In [1]: import numpy as np

In [2]: np.set_printoptions(precision=1, suppress=True, linewidth=160, sign=" ")

In [3]: rnd = lambda a: np.round(a, 1) + 0

In [4]: r0 = np.array([3, 3, -3, -1, -1, 2])

In [5]: J = -3 * np.eye(6) + np.outer(r0, r0)

In [6]: J
Out[6]: 
array([[ 6.,  9., -9., -3., -3.,  6.],
       [ 9.,  6., -9., -3., -3.,  6.],
       [-9., -9.,  6.,  3.,  3., -6.],
       [-3., -3.,  3., -2.,  1., -2.],
       [-3., -3.,  3.,  1., -2., -2.],
       [ 6.,  6., -6., -2., -2.,  1.]])

In [7]: # equal to its transpose

In [8]: vec = np.array([-2, -1, 0, -1, -1, -1])

In [9]: rhs = J @ vec

In [10]: b, lr = np.zeros(6), 1 / np.linalg.norm(J, 2) ** 2

In [11]: for i in range(200):
    ...:     b -= lr * J.T @ (J @ b - rhs)
    ...:     if i % 50 == 0: print(i, round(np.linalg.norm(J @ b - rhs), 1))
    ...: 
0 7.0
50 4.2
100 2.6
150 1.5

In [12]: rnd(np.linalg.cond(J))
Out[12]: np.float64(10.0)

In [13]: A2 = np.linalg.inv(J)

In [14]: rnd(np.linalg.slogdet(J)[0])
Out[14]: np.float64(-1.0)

In [15]: rnd(np.linalg.cond(J))
Out[15]: np.float64(10.0)

In [16]: rnd(np.linalg.det(J) * A2)
Out[16]: 
array([[1701., -729.,  729.,  243.,  243., -486.],
       [-729., 1701.,  729.,  243.,  243., -486.],
       [ 729.,  729., 1701., -243., -243.,  486.],
       [ 243.,  243., -243., 2349.,  -81.,  162.],
       [ 243.,  243., -243.,  -81., 2349.,  162.],
       [-486., -486.,  486.,  162.,  162., 2106.]])

In [17]: np.allclose(A2, J.T)
Out[17]: False

In [18]: (np.abs(A2) > 1e-9).astype(int)
Out[18]: 
array([[ 1,  1,  1,  1,  1,  1],
       [ 1,  1,  1,  1,  1,  1],
       [ 1,  1,  1,  1,  1,  1],
       [ 1,  1,  1,  1,  1,  1],
       [ 1,  1,  1,  1,  1,  1],
       [ 1,  1,  1,  1,  1,  1]])

In [19]: rnd(J @ A2)
Out[19]: 
array([[ 1.,  0.,  0.,  0.,  0.,  0.],
       [ 0.,  1.,  0.,  0.,  0.,  0.],
       [ 0.,  0.,  1.,  0.,  0.,  0.],
       [ 0.,  0.,  0.,  1.,  0.,  0.],
       [ 0.,  0.,  0.,  0.,  1.,  0.],
       [ 0.,  0.,  0.,  0.,  0.,  1.]])

In [20]: arr = np.loadtxt("w.csv", delimiter=",")

In [21]: rnd(arr)
Out[21]: 
array([[ 0. ,  0.4,  0.9],
       [-0.6, -0.7,  0.3],
       [ 0.8, -0.5,  0.3]])

In [22]: # keeps lengths

In [23]: P = np.triu(np.array([[-1, -2, 1], [0, 2, 3], [1, 1, 0]]), 1) + np.eye(3)

In [24]: A2 = P @ arr @ np.linalg.inv(P)

In [25]: rnd(np.linalg.det(A2))
Out[25]: np.float64(1.0)

In [26]: rnd(P @ arr - arr @ P)
Out[26]: 
array([[ 2. ,  0.9, -1.4],
       [ 2.4, -2.9,  3.6],
       [ 0. ,  1.6,  0.9]])

In [27]: rnd(A2)
Out[27]: 
array([[  2. ,   5.3, -17.1],
       [  1.8,   1.2,  -4.2],
       [  0.8,   1. ,  -3.7]])

In [28]: rng = np.random.default_rng(220)

In [29]: labels = rng.permutation(3)

In [30]: A2 = arr[:, labels] * rng.choice([-1, 1], 3)

In [31]: rnd(A2)
Out[31]: 
array([[ 0.9, -0.4,  0. ],
       [ 0.3,  0.7,  0.6],
       [ 0.3,  0.5, -0.8]])

In [32]: Uu, _, Vt = np.linalg.svd(arr.T @ A2)

In [33]: rnd(np.linalg.lstsq(arr, A2)[0])
Out[33]: 
array([[ 0.,  0., -1.],
       [ 0., -1.,  0.],
       [ 1.,  0.,  0.]])

In [34]: A2 = arr + rng.integers(-2, 3, (3, 1)) @ rng.integers(-2, 3, (1, 3))

In [35]: rnd(A2)
Out[35]: 
array([[ 2. , -1.6, -1.1],
       [ 0.4, -1.7, -0.7],
       [ 2.8, -2.5, -1.7]])

In [36]: np.linalg.matrix_rank(A2 - arr, tol=1e-8)
Out[36]: np.int64(1)

In [37]: vec = np.array([0, 4, 5])

In [38]: 3 - np.linalg.matrix_rank(arr - np.eye(3), tol=1e-8)
Out[38]: np.int64(1)

In [39]: rnd(np.linalg.inv(arr))
Out[39]: 
array([[ 0. , -0.6,  0.8],
       [ 0.4, -0.7, -0.5],
       [ 0.9,  0.3,  0.3]])

In [40]: rnd(np.sort(np.abs(np.degrees(np.angle(np.linalg.eigvals(arr))))))
Out[40]: array([   0. ,  139.6,  139.6])

In [41]: rnd(np.linalg.det(arr))
Out[41]: np.float64(1.0)

In [42]: [p for p in range(1, 25) if np.allclose(np.linalg.matrix_power(arr, p), np.eye(3))]
Out[42]: []

In [43]: rnd(arr.T @ (arr @ vec))
Out[43]: array([ 0.,  4.,  5.])

In [44]: A2 = np.linalg.invert(arr)
---------------------------------------------------------------------------
AttributeError                            Traceback (most recent call last)
Cell In[44], line 1
----> 1 A2 = np.linalg.invert(arr)

AttributeError: module 'numpy.linalg' has no attribute 'invert'

In [45]: A2 = np.linalg.inv(arr)

In [46]: rnd(np.linalg.det(arr) * A2)
Out[46]: 
array([[ 0. , -0.6,  0.8],
       [ 0.4, -0.7, -0.5],
       [ 0.9,  0.3,  0.3]])

In [47]: rnd(np.linalg.det(arr) * np.linalg.det(A2))
Out[47]: np.float64(1.0)

In [48]: rnd(np.linalg.slogdet(arr)[0])
Out[48]: np.float64(1.0)

In [49]: M = np.load("sample6.npy")

In [50]: M
Out[50]: 
array([[-0.5,  0.3,  0.9, -0.6,  0.6],
       [ 1.4,  1. , -2.3,  0.5, -1.1],
       [ 0. ,  1.9, -0.3, -1.8, -1. ],
       [ 0.1, -1.9,  0.1,  0.7,  0.4],
       [ 0.7, -0.4, -1.8,  1.4,  0.1],
       [ 0.1,  0.4, -0.1, -0.2, -2.3],
       [ 0.6, -1.6, -1.5, -1.5,  0.5],
       [ 1.5, -0.1, -2.8,  0.7,  2.3],
       [-0.2,  0.6,  0. ,  0.2, -0.4],
       [-0.4, -1.9,  0.3, -1.8,  1. ],
       [-1.4, -1.1,  3.1,  0.5, -0.3],
       [-2.5,  0.7,  5.3, -1.4, -0.8],
       [-0.3,  0.5,  0.8, -0.1,  2.6],
       [-0.2, -0.9,  0.4,  0.5, -1. ],
       [ 0.4, -1.5, -1.3,  1.8, -1. ],
       [-1.1, -0.5,  2.2, -0.3,  0.6],
       [ 0.5,  0.1, -1.1,  1.1, -0.1],
       [ 0. , -0.3,  0.2,  1.7, -0.1],
       [-1.5,  0.2,  2.8,  0.7,  0.2],
       [ 2.4,  0.8, -4.3, -0.4, -2.4],
       [ 0.2,  0.9, -0.1, -1.7, -0.1],
       [ 0.6, -0.8, -0.5, -0.7,  1.1],
       [-0.8,  0.3,  1.3, -1.4, -0.9],
       [ 1.1, -0.5, -2. , -1. ,  2.2],
       [-0.1, -1.5, -0.4,  1. ,  0.9],
       [ 0.2,  0.9,  0.1,  0.2,  1.1],
       [ 0.5, -3.6, -1.6,  0.3, -1.6]])

In [51]: Xc = M - M.mean(axis=0)

In [52]: Uu, sig, Vt = np.linalg.svd(Xc, full_matrices=False)

In [53]: rnd(sig ** 2 / (sig ** 2).sum())
Out[53]: array([ 0.5,  0.2,  0.2,  0.1,  0. ])

In [54]: rnd(sig)
Out[54]: array([ 11.3,   6.6,   6.3,   4.9,   0.8])

In [55]: (np.sign(Uu[:, 0]) == np.sign(Uu[0, 0])).astype(int)
Out[55]: array([ 1,  0,  1,  0,  0,  0,  0,  0,  1,  1,  1,  1,  1,  1,  0,  1,  0,  1,  1,  0,  1,  0,  1,  0,  0,  1,  0])

In [56]: rnd(Vt[0] * np.sign(Vt[0, np.abs(Vt[0]).argmax()]))
Out[56]: array([-0.4,  0.1,  0.9, -0.1,  0. ])

In [57]: np.abs(Vt[0]).argmax()
Out[57]: np.int64(2)

In [58]: np.searchsorted(np.cumsum(sig ** 2) / (sig ** 2).sum(), 0.9) + 1
Out[58]: np.int64(4)

In [59]: rnd(Xc.mean(axis=0))
Out[59]: array([ 0.,  0.,  0.,  0.,  0.])

In [60]: rnd(np.abs(Vt[-1]))
Out[60]: array([ 0.9,  0.1,  0.5,  0. ,  0. ])

In [61]: vec = np.array([-1, 3, 2, -4, 0])

In [62]: rhs = M @ vec

In [63]: rnd(np.linalg.pinv(M) @ M)
Out[63]: 
array([[ 1.,  0.,  0.,  0.,  0.],
       [ 0.,  1.,  0.,  0.,  0.],
       [ 0.,  0.,  1.,  0.,  0.],
       [ 0.,  0.,  0.,  1.,  0.],
       [ 0.,  0.,  0.,  0.,  1.]])

In [64]: rnd(np.linalg.solve(M.T @ M, M.T @ rhs))
Out[64]: array([-1.,  3.,  2., -4.,  0.])

In [65]: rnd(np.linalg.lstsq(M, rhs)[0])
Out[65]: array([-1.,  3.,  2., -4.,  0.])

In [66]: rhs = rhs + 0.3 * rng.normal(size=27)

In [67]: rnd(rhs)
Out[67]: 
array([  6. ,  -4.7,  11.5,  -8.3, -10.9,   1.7,  -1.9,  -9.9,   1.3,   3. ,   2. ,  20.2,   3.5,  -3.3, -14.7,   5.8,  -6.8,  -7.5,   5.2,  -7.5,   8.7,
        -1.1,   9.6,  -2.7,  -9.2,   2. , -15.4])

In [68]: b, *_ = np.linalg.lstsq(M, rhs)

In [69]: rnd(M.T @ (rhs - M @ b))
Out[69]: array([ 0.,  0.,  0.,  0.,  0.])

In [70]: b.round()
Out[70]: array([-1.,  3.,  2., -4.,  0.])

In [71]: rnd(np.linalg.norm(rhs - M @ b))
Out[71]: np.float64(1.5)

In [72]: K = np.load("a.npy")

In [73]: K
Out[73]: 
array([[ 3,  2,  3,  1,  2,  1,  1,  0,  1,  3],
       [ 3,  3,  2,  3,  1,  2,  1,  1,  0,  1],
       [ 1,  3,  3,  2,  3,  1,  2,  1,  1,  0],
       [ 0,  1,  3,  3,  2,  3,  1,  2,  1,  1],
       [ 1,  0,  1,  3,  3,  2,  3,  1,  2,  1],
       [ 1,  1,  0,  1,  3,  3,  2,  3,  1,  2],
       [ 2,  1,  1,  0,  1,  3,  3,  2,  3,  1],
       [ 1,  2,  1,  1,  0,  1,  3,  3,  2,  3],
       [ 3,  1,  2,  1,  1,  0,  1,  3,  3,  2],
       [ 2,  3,  1,  2,  1,  1,  0,  1,  3,  3]])

In [74]: r0 = np.array([-1, -2])

In [75]: np.cross(K[9, :3], K[5, :3])
Out[75]: array([-1,  1, -1])

In [76]: np.array([np.convolve(row, r0, "same") for row in K])
Out[76]: 
array([[-3, -8, -7, -7, -4, -5, -3, -2, -1, -5],
       [-3, -9, -8, -7, -7, -4, -5, -3, -2, -1],
       [-1, -5, -9, -8, -7, -7, -4, -5, -3, -2],
       [ 0, -1, -5, -9, -8, -7, -7, -4, -5, -3],
       [-1, -2, -1, -5, -9, -8, -7, -7, -4, -5],
       [-1, -3, -2, -1, -5, -9, -8, -7, -7, -4],
       [-2, -5, -3, -2, -1, -5, -9, -8, -7, -7],
       [-1, -4, -5, -3, -2, -1, -5, -9, -8, -7],
       [-3, -7, -4, -5, -3, -2, -1, -5, -9, -8],
       [-2, -7, -7, -4, -5, -3, -2, -1, -5, -9]])

In [77]: np.convolve(K[9], r0)
Out[77]: array([-2, -7, -7, -4, -5, -3, -2, -1, -5, -9, -6])

In [78]: np.polyval(r0, K[9])
Out[78]: array([-4, -5, -3, -4, -3, -3, -2, -3, -5, -5])
